$ python3 -q
>>> import numpy as np
>>> np.set_printoptions(precision=1, suppress=True, linewidth=120, legacy="1.25")
>>> tidy = lambda a: np.round(a, 1) + 0
>>> arr = -2 * np.eye(2) + np.ones((2, 2))
>>> arr
array([[-1.,  1.],
       [ 1., -1.]])
>>> # looks like rank 1
>>> U, sig, Vt = np.linalg.svd(arr)
>>> evecs = Vt[:(sig > 1e-8).sum()]
>>> rng = np.random.default_rng(8536)
>>> vec = arr[0] + -1 * arr[1] + rng.integers(2) * np.eye(2)[1]
>>> vec
array([-2.,  2.])
>>> tidy(evecs.T @ evecs)
array([[ 0.5, -0.5],
       [-0.5,  0.5]])
>>> np.allclose(evecs.T @ evecs @ vec, vec)
True
>>> tidy(np.linalg.norm(vec - evecs.T @ evecs @ vec))
0.0
>>> np.unique(arr.round(6), axis=0).shape
(2, 2)
>>> tidy(np.trace(np.linalg.pinv(arr) @ arr))
1.0
>>> F = np.load("test4.npy")
>>> F
array([[  2,   0,   1,   1],
       [  4,   0,   4,   1],
       [  6,  -1,   2,   1],
       [  8,  -2,   1,   3],
       [  8,  -5,  -1,   5],
       [  9,  -5,  -4,   8],
       [  7,  -5,  -7,  11],
       [  4,  -4, -10,  11],
       [  5,  -1, -12,   9],
       [  4,  -4, -12,   8],
       [  1,  -4, -12,   5],
       [  1,  -5, -12,   6]])
>>> [round(float(np.linalg.det(arr[:i, :i])), 2) + 0 for i in range(1, 3)]
[-1.0, 0.0]
>>> np.all(np.linalg.eigvalsh(arr) > 0)
False
>>> dist = np.linalg.norm(F[:, None] - F[None], axis=-1)
>>> tidy(np.linalg.norm(F - F.mean(axis=0), axis=1))
array([ 8.8, 10.8,  8.9,  7.5,  5.6,  5.2,  6.3,  7.3,  7.8,  7.3,  8. ,  8.1])
>>> np.unravel_index(dist.round(6).argmax(), dist.shape)
(1, 8)
>>> W2 = F[[4, 7]].astype(float)
>>> for _ in range(3):
...     lab = np.linalg.norm(F[:, None] - W2, axis=-1).argmin(axis=1)
...     W2 = np.array([F[lab == j].mean(axis=0) for j in range(2)])
... 
>>> lab
array([0, 0, 0, 0, 0, 0, 1, 1, 1, 1, 1, 1])
>>> np.abs(W2[1] - W2[0]).argmax()
2
>>> A = np.load("a.npy")
>>> A
array([[-4, -6,  1,  2],
       [-4, -6,  1,  2],
       [ 0,  0,  0,  0],
       [ 0,  0,  0,  0],
       [-4, -1,  1, -2],
       [-4, -1,  1, -2],
       [-4, -1,  1, -2],
       [-4, -1,  1, -2],
       [ 0,  0,  0,  0],
       [-4, -1,  1,  0],
       [ 0,  0,  0,  2],
       [ 0,  0,  0,  0],
       [ 0, -5,  0,  4],
       [-1,  0, -2,  0],
       [-1,  0, -2,  0],
       [-1,  0, -2,  0],
       [-5, -1, -1, -2],
       [ 0,  0,  0,  0]])
>>> # row 1 repeats row 0
>>> dist = np.linalg.norm(A[:, None] - A[None], axis=-1)
>>> (dist + 1e9 * np.eye(18)).round(6).argmin(axis=1)
array([ 1,  0,  3,  2,  5,  4,  4,  4,  2,  4,  2,  2,  0, 14, 13, 13,  4,  2])
>>> np.linalg.matrix_rank(dist ** 2)
6
>>> dist.mean(axis=1).argmax()
12
>>> tidy(dist[:5, :5])
array([[0. , 0. , 7.5, 7.5, 6.4],
       [0. , 0. , 7.5, 7.5, 6.4],
       [7.5, 7.5, 0. , 0. , 4.7],
       [7.5, 7.5, 0. , 0. , 4.7],
       [6.4, 6.4, 4.7, 4.7, 0. ]])
>>> B = np.c_[A[:, :1] @ np.array([[-1]]), np.array([0, 5, 2, -3, 3, 4, 3, 5, 3, -5, -3, 4, 3, -3, 2, 2, 5, 0])]
>>> B
array([[ 4,  0],
       [ 4,  5],
       [ 0,  2],
       [ 0, -3],
       [ 4,  3],
       [ 4,  4],
       [ 4,  3],
       [ 4,  5],
       [ 0,  3],
       [ 4, -5],
       [ 0, -3],
       [ 0,  4],
       [ 0,  3],
       [ 1, -3],
       [ 1,  2],
       [ 1,  2],
       [ 5,  5],
       [ 0,  0]])
>>> tidy(np.linalg.norm(np.linalg.qr(A)[0].T @ B, axis=0) ** 2 / ((B ** 2).sum(axis=0) + 1e-12))
array([1. , 0.5])
>>> np.linalg.matrix_rank(np.c_[A, B])
5
>>> tidy(np.linalg.norm(B - A @ np.linalg.lstsq(A, B)[0], axis=0))
array([0. , 9.7])
>>> vec = np.array([2, -3])
>>> rhs = B @ vec
>>> tidy(np.linalg.pinv(B) @ B)
array([[1., 0.],
       [0., 1.]])
>>> rhs
array([  8,  -7,  -6,   9,  -1,  -4,  -1,  -7,  -9,  23,   9, -12,  -9,  11,  -4,  -4,  -5,   0])
>>> rhs = rhs + 0.1 * rng.normal(size=18)
>>> tidy(rhs)
array([  8. ,  -7.1,  -5.8,   9. ,  -1.1,  -3.8,  -1.1,  -6.9,  -9. ,  23.2,   9.1, -12. ,  -9. ,  10.8,  -4.1,  -4.1,
        -5. ,   0.1])
>>> coef, *_ = np.linalg.lstsq(B, rhs)
>>> coef.round()
array([ 2., -3.])
>>> [round(float(np.linalg.norm(np.linalg.solve(B.T @ B + lam * np.eye(2), B.T @ rhs))), 2) for lam in (0, 1, 10, 100)]
[3.61, 3.57, 3.25, 1.79]
>>> q, r_ = np.linalg.qr(A)
>>> tidy(q @ r_)
array([[-4., -6.,  1.,  2.],
       [-4., -6.,  1.,  2.],
       [ 0.,  0.,  0.,  0.],
       [ 0.,  0.,  0.,  0.],
       [-4., -1.,  1., -2.],
       [-4., -1.,  1., -2.],
       [-4., -1.,  1., -2.],
       [-4., -1.,  1., -2.],
       [ 0.,  0.,  0.,  0.],
       [-4., -1.,  1.,  0.],
       [ 0.,  0.,  0.,  2.],
       [ 0.,  0.,  0.,  0.],
       [ 0., -5.,  0.,  4.],
       [-1.,  0., -2.,  0.],
       [-1.,  0., -2.,  0.],
       [-1.,  0., -2.,  0.],
       [-5., -1., -1., -2.],
       [ 0.,  0.,  0.,  0.]])
>>> tidy(abs(r_[0, 0])), tidy(np.linalg.norm(A[:, 0]))
(11.8, 11.8)
>>> Xc = A - A.mean(axis=0)
>>> evecs = np.linalg.svd(Xc)[2][:2]
>>> B = Xc - Xc @ evecs.T @ evecs
>>> tidy(np.cov(Xc @ evecs.T, rowvar=False))
array([[6.2, 0. ],
       [0. , 5.1]])
>>> tidy((Xc @ evecs.T).std(axis=0))
array([2.4, 2.2])
>>> tidy(np.linalg.norm(B) / np.linalg.norm(Xc))
0.3
>>> M = np.load("run3.npy")
>>> M
array([[ 1.6,  2.2,  1. ,  1.2],
       [-1.6, -2.2, -1.3, -1. ],
       [ 2.4,  3.2,  1.6,  1.7],
       [-0.8, -1.2, -0.5, -0.4],
       [-0.1, -0.2,  0. , -0.1],
       [ 1.5,  2.1,  1. ,  1. ],
       [ 0.2,  0.2,  0.2,  0.2],
       [ 5.3,  7. ,  3.5,  3.6],
       [-2.6, -3.4, -1.6, -1.7],
       [-2.2, -2.9, -1.3, -1.3],
       [-3.8, -5.3, -2.6, -2.6],
       [-2.7, -3.4, -1.8, -2. ],
       [-0.9, -1.1, -0.7, -0.4],
       [-0.8, -1.2, -0.7, -0.6],
       [-2.9, -3.8, -1.9, -1.7],
       [-1.4, -1.7, -0.8, -0.6],
       [-1.1, -1.4, -0.9, -0.7]])
>>> vec = np.array([6, 9, 0, 1])
>>> rhs = M @ vec
>>> tidy(np.linalg.solve(M.T @ M, M.T @ rhs))
array([6., 9., 0., 1.])
>>> rhs = rhs + 0.3 * rng.normal(size=17)
>>> tidy(rhs)
array([ 31. , -29.9,  45.8, -16. ,  -2.9,  29.2,   3.3,  97.9, -47.9, -40.7, -73. , -48.3, -15.2, -16.1, -53.5, -24.4,
       -19.7])
>>> coef, *_ = np.linalg.lstsq(M, rhs)
>>> tidy(np.linalg.norm(rhs - M @ coef))
1.2
>>> tidy(M.T @ (rhs - M @ coef))
array([0., 0., 0., 0.])
>>> B = M / np.sqrt((M ** 2).mean(axis=1, keepdims=True))
>>> np.linalg.matrix_rank(M - M.mean(axis=1, keepdims=True))
3
>>> np.linalg.matrix_rank(B) == np.linalg.matrix_rank(M)
True
>>> tidy(M - M.mean(axis=1, keepdims=True))
array([[ 0.1,  0.7, -0.5, -0.3],
       [-0.1, -0.7,  0.2,  0.5],
       [ 0.2,  1. , -0.6, -0.5],
       [-0.1, -0.5,  0.2,  0.3],
       [ 0. , -0.1,  0.1,  0. ],
       [ 0.1,  0.7, -0.4, -0.4],
       [ 0. ,  0. ,  0. ,  0. ],
       [ 0.4,  2.1, -1.4, -1.3],
       [-0.3, -1.1,  0.7,  0.6],
       [-0.3, -1. ,  0.6,  0.6],
       [-0.2, -1.7,  1. ,  1. ],
       [-0.2, -0.9,  0.7,  0.5],
       [-0.1, -0.3,  0.1,  0.4],
       [ 0. , -0.4,  0.1,  0.2],
       [-0.3, -1.2,  0.7,  0.9],
       [-0.3, -0.6,  0.3,  0.5],
       [-0.1, -0.4,  0.1,  0.3]])
>>> tidy(B[5])
array([1. , 1.4, 0.7, 0.7])
>>> tidy(np.linalg.norm(B, axis=1))
array([2., 2., 2., 2., 2., 2., 2., 2., 2., 2., 2., 2., 2., 2., 2., 2., 2.])
>>> Xc = M - M.mean(axis=0)
>>> evecs = np.linalg.svd(Xc)[2][:1]
>>> B = Xc - Xc @ evecs.T @ evecs
>>> tidy(B.std(axis=0))
array([0.1, 0.1, 0.1, 0.1])
>>> np.linalg.norm(B, axis=1).round(6).argmax()
11
>>> tidy(np.cov(Xc @ evecs.T, rowvar=False))
18.9
>>> tidy(np.diag(evecs.T @ evecs))
array([0.3, 0.5, 0.1, 0.1])
>>> W0 = np.load("out10.npy")
>>> tidy(W0)
array([[  6.6,   2.1,  -6.8,   9.8],
       [-15.2,  -6.5,   4.1, -12.4],
       [ -3.2,  -0.9,  -1.9,   0.7],
       [ -1.1,   0.7,  -3. ,   3.6],
       [ -1.4,  -2.8,  -2.8,  -0.1],
       [ -5.8,   0.1,  -0.6,   0.1],
       [  2.3,   2.4,  -4.6,   7.5],
       [-10.6,  -5.4,   1.8,  -8.3],
       [  8.7,   3.5,  -7.8,  12.5],
       [ -6.3,  -1.6,  -0.4,  -1.9],
       [ -1.8,  -1.3,  -2.6,   1.2],
       [ -1. ,   1.3,  -3. ,   4.3],
       [ -6.7,  -2.6,  -0.1,  -3.1],
       [ -0.6,   0.8,  -3.2,   4.1],
       [  1.4,   1.7,  -4.2,   6.2],
       [ 12.7,   5.9,  -9.9,  17.4],
       [ -1.3,  -0.5,  -2.8,   2.3],
       [  4.4,   2.9,  -5.7,   9.2],
       [ 10. ,   5.1,  -8.5,  14.9],
       [  8. ,   4.6,  -7.5,  13.2],
       [  3.3,   3.1,  -5.2,   8.8],
       [-15.2,  -4.3,   4.1, -10.2],
       [  2.8,   1.8,  -4.9,   7.2],
       [ -8.8,  -2.6,   0.9,  -4.5],
       [ -1.7,   0.1,  -2.7,   2.7],
       [  1.1,   3.7,  -4.1,   8. ]])
>>> # rows and columns are dependent
>>> U, sig, Vt = np.linalg.svd(W0)
>>> evecs = Vt[:(sig > 1e-8).sum()]
>>> vec = W0[20] + -2 * W0[0] + rng.integers(2) * np.eye(4)[3]
>>> tidy(vec)
array([-9.9, -1.1,  8.5, -9.9])
>>> tidy(evecs.T @ evecs)
array([[ 1. ,  0. ,  0. ,  0. ],
       [ 0. ,  0.7,  0.3,  0.3],
       [ 0. ,  0.3,  0.7, -0.3],
       [ 0. ,  0.3, -0.3,  0.7]])
>>> tidy(np.diag(evecs.T @ evecs))
array([1. , 0.7, 0.7, 0.7])
>>> tidy(np.linalg.norm(vec - evecs.T @ evecs @ vec))
0.6
>>> np.linalg.matrix_rank(np.vstack([W0, vec]))
4
>>> C2 = np.cov(W0, rowvar=False)
>>> tidy(C2)
array([[ 50.7,  21.3, -25.4,  53. ],
       [ 21.3,  10.2, -10.7,  23.6],
       [-25.4, -10.7,  12.7, -26.5],
       [ 53. ,  23.6, -26.5,  56.7]])
>>> tidy(W0.std(axis=0))
array([7. , 3.1, 3.5, 7.4])
>>> w, evecs = np.linalg.eigh(C2)
>>> tidy(np.abs(evecs[:, -1]))
array([0.6, 0.3, 0.3, 0.7])
>>> tidy(w)
array([  0. ,   0. ,   1.5, 128.9])
>>> np.abs(evecs[:, -1]).round(6).argmax()
3
>>> tidy(evecs.T @ C2 @ evecs)
array([[  0. ,   0. ,   0. ,   0. ],
       [  0. ,   0. ,   0. ,   0. ],
       [  0. ,   0. ,   1.5,   0. ],
       [  0. ,   0. ,   0. , 128.9]])
>>> np.unique(w.round(6) + 0, return_counts=True)[1]
array([2, 1, 1])
>>> tidy(w.sum()), tidy(np.trace(C2))
(130.3, 130.3)
>>> data = np.loadtxt("x.csv", delimiter=",")
>>> data
array([[0., 1., 0.],
       [0., 0., 1.],
       [1., 0., 0.]])
>>> data @ np.ones(3)
array([1., 1., 1.])
>>> np.sort(np.abs(np.fft.fft(data[0]))), tidy(np.sort(np.linalg.svd(data, compute_uv=False)))
(array([1., 1., 1.]), array([1., 1., 1.]))
>>> data @ (-1.0) ** np.arange(3)
array([-1.,  1.,  1.])
>>> tidy(np.fft.fft(data[0]))
array([ 1. +0.j , -0.5-0.9j, -0.5+0.9j])
>>> q, r_ = np.linalg.qr(data)
>>> q.shape, r_.shape
((3, 3), (3, 3))
>>> q
array([[ 0., -1.,  0.],
       [-0.,  0.,  1.],
       [-1.,  0.,  0.]])
>>> q @ r_
array([[0., 1., 0.],
       [0., 0., 1.],
       [1., 0., 0.]])
>>> P = M @ np.linalg.solve(M.T @ M, M.T)
>>> tidy(P @ M[:, 1])
array([ 2.2, -2.2,  3.2, -1.2, -0.2,  2.1,  0.2,  7. , -3.4, -2.9, -5.3, -3.4, -1.1, -1.2, -3.8, -1.7, -1.4])
>>> tidy(np.linalg.eigvalsh(P))
array([0., 0., 0., 0., 0., 0., 0., 0., 0., 0., 0., 0., 0., 1., 1., 1., 1.])
>>> q, evecs = np.linalg.qr(data[:, :2])[0], np.linalg.qr(data[:, 2:])[0]
>>> sig = np.linalg.svd(q.T @ evecs, compute_uv=False)
>>> tidy(np.linalg.norm(q @ q.T - evecs @ evecs.T, 2))
1.0
>>> np.degrees(np.arccos(sig.clip(0, 1)))
array([90.])
>>> sig
array([0.])
>>> m1 = rng.normal(size=(30, 3))
>>> m1 = 20 * m1 / np.linalg.norm(m1, axis=1, keepdims=True)
>>> tidy(m1)
array([[  7. ,   0.3, -18.7],
       [  1.8,  10.2,  17.1],
       [ -1.3,   7.7, -18.4],
       [  5.6,  18.7,  -4.6],
       [ 10.3,  -6.4,  15.9],
       [ 15.8, -10.1,  -6.9],
       [ 13. , -14.7,  -3.8],
       [ 19.3,  -0.1,   5.2],
       [  6.4,   2.2,  18.8],
       [ 19.5,  -4.6,   0.6],
       [-10.7, -14.2,   9.1],
       [ -2.9,  18.5,   6.9],
       [ -1.3, -14.8, -13.4],
       [ -9.3,   0.7,  17.7],
       [ -5.7, -10.8,  15.8],
       [-14.6,  -0.6,  13.7],
       [  7.3,  -7.9, -16.9],
       [  6.1, -19. ,   0.4],
       [ -6.7, -12.3,  14.3],
       [ -7.7,  -6.2, -17.4],
       [ 14.7, -13.5,  -0.8],
       [ 18.2,   0. ,   8.3],
       [ -5.8,  12.1,  14.8],
       [ -6.5,  14.5, -12.2],
       [ -8.5,  -4.5, -17.5],
       [  9.7, -15.4,  -8.3],
       [  9. ,   9.2, -15.3],
       [-13.6,   3.4,  14.3],
       [-13.9, -12.6,  -6.8],
       [ -5.1,  18.8,   4.5]])
>>> Xc = (m1 - m1.mean(axis=0)) / m1.std(axis=0)
>>> tidy(Xc.std(axis=0))
array([1., 1., 1.])
>>> np.argwhere(np.abs(Xc) > 2)
array([], shape=(0, 2), dtype=int64)
>>> coef = np.linalg.lstsq(np.delete(Xc, 1, axis=1), Xc[:, 1])[0]
>>> tidy(coef)
array([-0.1,  0.1])
>>> W2 = m1[[26, 11]].astype(float)
>>> for _ in range(3):
...     lab = np.linalg.norm(m1[:, None] - W2, axis=-1).argmin(axis=1)
...     W2 = np.array([m1[lab == j].mean(axis=0) for j in range(2)])
... 
>>> lab
array([0, 1, 0, 0, 1, 0, 0, 0, 1, 0, 1, 1, 0, 1, 1, 1, 0, 0, 1, 0, 0, 0, 1, 0, 0, 0, 0, 1, 0, 1])
>>> np.abs(W2[1] - W2[0]).argmax()
2
>>> np.bincount(lab)
array([18, 12])
>>> tidy(W2[1] - W2[0])
array([-10.5,   5.9,  21.7])
>>> C2 = np.cov(A, rowvar=False)
>>> np.argsort(-A.std(axis=0).round(6), kind="stable")
array([1, 0, 3, 2])
>>> tidy(np.corrcoef(A.T))
array([[ 1. ,  0.4, -0.5,  0.5],
       [ 0.4,  1. , -0.4, -0.6],
       [-0.5, -0.4,  1. , -0.1],
       [ 0.5, -0.6, -0.1,  1. ]])
>>> tidy(np.corrcoef(A[:, 1], A[:, 2])[0, 1])
-0.4
>>> np.median(A, axis=0)
array([-1. , -0.5,  0. ,  0. ])
>>> tidy(C2)
array([[ 4. ,  1.6, -1. ,  1.5],
       [ 1.6,  4.3, -0.9, -2. ],
       [-1. , -0.9,  1.2, -0.1],
       [ 1.5, -2. , -0.1,  2.8]])
>>> tidy(np.polyfit(A[:, 1], A[:, 2], 1))
array([-0.2, -0.3])
>>> C2.shape
(4, 4)
>>> np.argwhere(np.triu(np.abs(np.corrcoef(A.T)) > 0.8, 1))
array([], shape=(0, 2), dtype=int64)
>>> tidy(A.std(axis=0))
array([1.9, 2. , 1.1, 1.6])
>>> E = np.load("mat.npy")
>>> E
array([[ 0,  2, -2,  0, -2,  0],
       [ 0,  0,  1,  1,  2, -2],
       [ 0,  0,  0, -2, -1,  1],
       [ 0,  0,  0,  0,  0, -2],
       [ 0,  0,  0,  0,  0,  1],
       [ 0,  0,  0,  0,  0,  0]])
>>> B = np.array([[0, 7], [0, 9], [9, 6], [1, 8], [2, 4], [9, 2]])
>>> E @ B
array([[-22,  -2],
       [ -4,  18],
       [  5, -18],
       [-18,  -4],
       [  9,   2],
       [  0,   0]])
>>> np.einsum("ij,ij->i", E, E)
array([12, 10,  6,  4,  1,  0])
>>> np.linalg.matrix_rank(E @ B)
2
>>> B.T @ E.T
array([[-22,  -4,   5, -18,   9,   0],
       [ -2,  18, -18,  -4,   2,   0]])
>>> np.einsum("ik,kj->ji", E, B)
array([[-22,  -4,   5, -18,   9,   0],
       [ -2,  18, -18,  -4,   2,   0]])
>>> np.vstack([E, B.T]).shape
(8, 6)
>>> np.linalg.matrix_rank(np.vstack([E, B.T]))
6
